% ipython --no-banner

In [1]: import numpy as np

In [2]: from numpy import linalg as LA

In [3]: np.set_printoptions(precision=1, suppress=True, linewidth=140)

In [4]: tidy = lambda a: np.round(a, 1) + 0

In [5]: E = np.load("run10.npy")

In [6]: E
Out[6]: 
array([[ -3.2,  -1.9,   1.4,  -3. ,  -1.2,  -2.2,  -2.1,   3.7,   3.2,  -2.8,  -2.3],
       [  3.6,  -0.3,  -5.5,  -2. ,   4. ,   3.9,  -2.8,  -1.8,  -4.7,  -4.7,   8. ],
       [  2.3,   0.3,  -1.1,   0.8,   1.2,   2.1,   0.4,  -1.6,  -1.4,   0.3,   1.8],
       [ -0.1,   2.6,   3.6,   5.3,  -2.8,  -1.5,   5.8,  -1.9,   1.7,   7.8,  -5.8],
       [  6.5,   3.8,  -2.6,   5.4,   2.8,   3.9,   4.7,  -7.7,  -5.2,   5.8,   4. ],
       [ -9.6,  -3. ,   6.7,  -3.9,  -6.2,  -7.7,  -2.9,   8.9,   8.5,  -3. ,  -9.8],
       [  1.1,   3.6,   3.7,   6.5,  -2. ,  -1.3,   6.9,  -4.1,   0.3,   9.3,  -5.2],
       [ -4.2,  -6.6,  -5. , -12.9,   3.2,  -0.3, -14.3,  10.2,   1.5, -18.5,   6.8],
       [  8.3,   4. ,  -4.6,   5.6,   4.1,   5.9,   5.2,  -9. ,  -6.8,   5.5,   6.4],
       [  7.3,   4.6,  -2. ,   8. ,   1.7,   4.2,   8.7,  -9.2,  -5.2,   9.7,   2.1],
       [ -4.4,   0.3,   5.5,   2.3,  -4.1,  -3.6,   3. ,   2. ,   3.9,   4.7,  -8.1],
       [ -1.1,   0.7,   1.6,   0.9,  -0.8,  -0.9,   1.1,   0.1,   1.1,   1.2,  -1.9],
       [ -0.2,   2.4,   3.4,   4.8,  -2.9,  -1.4,   5.7,  -2.1,   1.1,   7.8,  -5.4],
       [  2.4,   4. ,   2.1,   7.5,  -1.7,   0.1,   7.9,  -5.8,  -1. ,  10.7,  -2.9],
       [ -7.5,  -3.3,   4. ,  -4.5,  -3.8,  -5.2,  -3.3,   7.6,   6.3,  -4.4,  -6.2],
       [  2.1,  -2. ,  -5. ,  -3.9,   3.9,   3.4,  -4.4,   0.6,  -3.1,  -7.3,   7.9],
       [  1.8,   5.1,   3.5,   8.2,  -2.9,  -0.1,   8.7,  -6.2,  -0.5,  12. ,  -5.4],
       [ -5.8,  -1.9,   3.7,  -2.8,  -3.6,  -4.5,  -1.8,   6. ,   5.1,  -1.6,  -6.1],
       [  9.6,   2.9,  -6.8,   4.2,   5.9,   7.7,   2.8,  -8.9,  -8.4,   3.5,  10.1],
       [  4.2,   3. ,  -1.3,   4.7,   1.2,   2.9,   4.1,  -5.4,  -3.4,   5.6,   2.5],
       [ -9.4,  -2.6,   6.8,  -4.4,  -6.2,  -7.2,  -3.7,   9.4,   8.3,  -2.6, -10.2],
       [ -2.4,  -4.4,  -2.7,  -7.2,   1. ,  -0.1,  -8.1,   6.1,   1.2, -10. ,   3.8],
       [ -2.6,   0.7,   3.6,   1.1,  -3.5,  -3.3,   1.5,   1.2,   3.6,   2.8,  -5.7],
       [ -4.2,  -1.2,   1.3,  -2.9,  -1.7,  -2.3,  -2.9,   3.6,   2.2,  -3.1,  -2. ],
       [  1.6,  -1.4,  -2.8,  -2.1,   2.2,   1.2,  -2.5,   0.2,  -1.5,  -3.2,   4.2],
       [  3.7,   3.1,  -0.2,   5.4,   0.5,   2. ,   5.9,  -5.7,  -2.6,   6.7,   0.1],
       [  3. ,  -0.5,  -4. ,  -1.1,   3. ,   3.6,  -1.9,  -1.4,  -2.9,  -3.1,   5.9],
       [ -1.7,  -4.6,  -3.5,  -8.4,   2.1,   0. ,  -9.5,   5.9,   0.9, -11.7,   5.3],
       [ -2. ,   3.6,   6.2,   7.1,  -5.1,  -2.7,   8.2,  -2.4,   2.8,  11.2,  -9.8],
       [ -7. ,  -3. ,   4.4,  -4.3,  -4.5,  -5.3,  -3.5,   7.3,   5.8,  -4.6,  -6.1]])

In [7]: Q, Rm = LA.qr(E)

In [8]: tidy(abs(Rm[0, 0])), tidy(LA.norm(E[:, 0]))
Out[8]: (np.float64(27.2), np.float64(27.2))

In [9]: tidy(Q.T @ Q)
Out[9]: 
array([[1., 0., 0., 0., 0., 0., 0., 0., 0., 0., 0.],
       [0., 1., 0., 0., 0., 0., 0., 0., 0., 0., 0.],
       [0., 0., 1., 0., 0., 0., 0., 0., 0., 0., 0.],
       [0., 0., 0., 1., 0., 0., 0., 0., 0., 0., 0.],
       [0., 0., 0., 0., 1., 0., 0., 0., 0., 0., 0.],
       [0., 0., 0., 0., 0., 1., 0., 0., 0., 0., 0.],
       [0., 0., 0., 0., 0., 0., 1., 0., 0., 0., 0.],
       [0., 0., 0., 0., 0., 0., 0., 1., 0., 0., 0.],
       [0., 0., 0., 0., 0., 0., 0., 0., 1., 0., 0.],
       [0., 0., 0., 0., 0., 0., 0., 0., 0., 1., 0.],
       [0., 0., 0., 0., 0., 0., 0., 0., 0., 0., 1.]])

In [10]: C2 = np.cov(E, rowvar=False)

In [11]: print(tidy(np.median(E, axis=0)))
[-0.2  0.3  1.4  0.8 -1.  -0.2  0.8 -0.6  1.   0.8 -2. ]

In [12]: tidy(np.corrcoef(E[:, 2], E[:, 9])[0, 1])
Out[12]: np.float64(0.4)

In [13]: np.argsort(-E.std(axis=0).round(6), kind="stable")
Out[13]: array([ 9, 10,  7,  6,  3,  0,  8,  2,  5,  4,  1])

In [14]: tidy(E.std(axis=0))
Out[14]: array([5. , 3.1, 4. , 5.4, 3.3, 3.7, 5.7, 5.8, 4.2, 7.3, 6. ])

In [15]: other = np.c_[E[:, :4] @ np.array([[2, -1, 3, 2], [1, -1, 2, 1], [-3, 1, 3, -1], [1, 0, -1, -2]]), np.array([0, 0, 1, 1, 0, 1, 0, 0, 1, 0, 0, 0, 0, 0, 1, 1, 2, 0, 1, 2, 0, 2, 2, 0, 1, 2, 1, 1, 0, 2])]

In [16]: tidy(other)
Out[16]: 
array([[-15.5,   6.5,  -6.2,  -3.7,   0. ],
       [ 21.4,  -8.8,  -4.3,  16.4,   0. ],
       [  9. ,  -3.7,   3.4,   4.4,   1. ],
       [ -3.1,   1.1,  10.4, -11.8,   1. ],
       [ 30. , -12.9,  13.9,   8.6,   0. ],
       [-46.2,  19.3, -10.8, -21.1,   1. ],
       [  1.2,  -1. ,  15.1, -10.9,   0. ],
       [-12.9,   5.8, -27.9,  15.8,   0. ],
       [ 40. , -16.9,  13.5,  14. ,   1. ],
       [ 33.2, -13.9,  17.1,   5.2,   0. ],
       [-22.7,   9.6,   1.6, -18.6,   0. ],
       [ -5.4,   2. ,   2. ,  -4.9,   0. ],
       [ -3.4,   1.2,   9.6, -11. ,   0. ],
       [ 10. ,  -4.3,  14. ,  -8.3,   0. ],
       [-34.8,  14.8, -12.6, -13.3,   1. ],
       [ 13.3,  -5.1,  -8.8,  15. ,   1. ],
       [  6.4,  -3.4,  17.9, -11.2,   2. ],
       [-27.4,  11.4,  -7.3, -11.6,   0. ],
       [ 46.7, -19.3,  10. ,  20.5,   1. ],
       [ 20. ,  -8.5,  10. ,   3.3,   2. ],
       [-46.2,  18.8,  -8.6, -19.4,   0. ],
       [ -8.3,   4.1, -16.9,   7.9,   2. ],
       [-14.2,   5.5,   3.3, -10.3,   2. ],
       [-16.4,   6.7,  -8.2,  -5.1,   0. ],
       [  8.1,  -3. ,  -4.3,   8.8,   1. ],
       [ 16.5,  -7. ,  11.3,  -0.1,   2. ],
       [ 16.4,  -6.5,  -2.9,  11.7,   1. ],
       [ -5.9,   2.8, -16.4,  12.3,   1. ],
       [-11.9,   4.6,  12.7, -20.8,   0. ],
       [-34.5,  14.4,  -9.5, -12.8,   2. ]])

In [17]: tidy(LA.norm(LA.qr(E)[0].T @ other, axis=0) ** 2 / ((other ** 2).sum(axis=0) + 1e-12))
Out[17]: array([1. , 1. , 1. , 1. , 0.6])

In [18]: Ac = E - E.mean(axis=0)

In [19]: Uu, sv, Vt = LA.svd(Ac, full_matrices=False)

In [20]: LA.matrix_rank(Ac)
Out[20]: np.int64(11)

In [21]: tidy(Vt[0] * np.sign(Vt[0, np.abs(Vt[0]).argmax()]))
Out[21]: array([ 0.3,  0.2,  0. ,  0.4,  0.1,  0.2,  0.4, -0.4, -0.2,  0.5,  0.1])

In [22]: tidy(sv ** 2 / (sv ** 2).sum())
Out[22]: array([0.6, 0.4, 0. , 0. , 0. , 0. , 0. , 0. , 0. , 0. , 0. ])

In [23]: Uu, sv, Vt = LA.svd(E)

In [24]: np.argmax(sv[:-1] / (sv[1:] + 1e-6)) + 1
Out[24]: np.int64(2)

In [25]: print(tidy(sv))
[70.8 57.8  2.2  2.   1.9  1.6  1.5  1.2  1.   0.9  0.6]

In [26]: other = Uu[:, :2] @ np.diag(sv[:2]) @ Vt[:2]

In [27]: tidy(LA.norm(E - other, 2)), tidy(sv[2])
Out[27]: (np.float64(2.2), np.float64(2.2))

In [28]: tidy(LA.norm(E - other) / LA.norm(E))
Out[28]: np.float64(0.1)

In [29]: LA.matrix_rank(E, rtol=0.05)
Out[29]: np.int64(2)

In [30]: K = np.loadtxt("mat.csv", delimiter=",")

In [31]: tidy(K)
Out[31]: 
array([[ 0.3,  0.2, -1.9, -2.1, -1.6, -0.7],
       [ 0.3,  1. ,  0.4,  0.8,  3.6, -0.5],
       [-3. , -0.4,  0.8, -0.9,  0.2,  1.1],
       [ 0.7, -0.7,  0.8,  0.6, -1. ,  0. ],
       [-2.2, -1.4,  1.5,  2.2, -3.3,  3.1],
       [-5.1,  0.9,  0.5, -2.4,  4.4,  0.7],
       [-0.7,  0.8, -0.5,  0.9,  1.2,  0.8],
       [ 3.4, -0.4,  0.3,  1. , -0.4, -1.5],
       [ 3. ,  1.8, -4.1,  1.4, -1.8,  0.1],
       [-0.5, -0.2,  0.9,  0.4,  0.9,  0.2],
       [ 1.8,  0.2, -1.1, -1.6, -0.1, -1.8]])

In [32]: P = E @ LA.solve(E.T @ E, E.T)

In [33]: print(tidy(np.diag(P)))
[0.5 0.3 0.4 0.4 0.2 0.3 0.3 0.6 0.2 0.5 0.5 0.3 0.2 0.5 0.3 0.4 0.4 0.3 0.3 0.4 0.6 0.4 0.4 0.4 0.3 0.1 0.3 0.3 0.4 0.6]

In [34]: rk = LA.matrix_rank(K)

In [35]: print(rk)
4

In [36]: null = LA.svd(K)[2][rk:].T

In [37]: tidy(K @ null)
Out[37]: 
array([[0., 0.],
       [0., 0.],
       [0., 0.],
       [0., 0.],
       [0., 0.],
       [0., 0.],
       [0., 0.],
       [0., 0.],
       [0., 0.],
       [0., 0.],
       [0., 0.]])

In [38]: [int(LA.matrix_rank(K[:, :j + 1])) for j in range(6)]
Out[38]: [1, 2, 3, 4, 4, 4]

In [39]: [int(LA.matrix_rank(K[:i])) for i in range(1, len(K) + 1)]
Out[39]: [1, 2, 3, 4, 4, 4, 4, 4, 4, 4, 4]
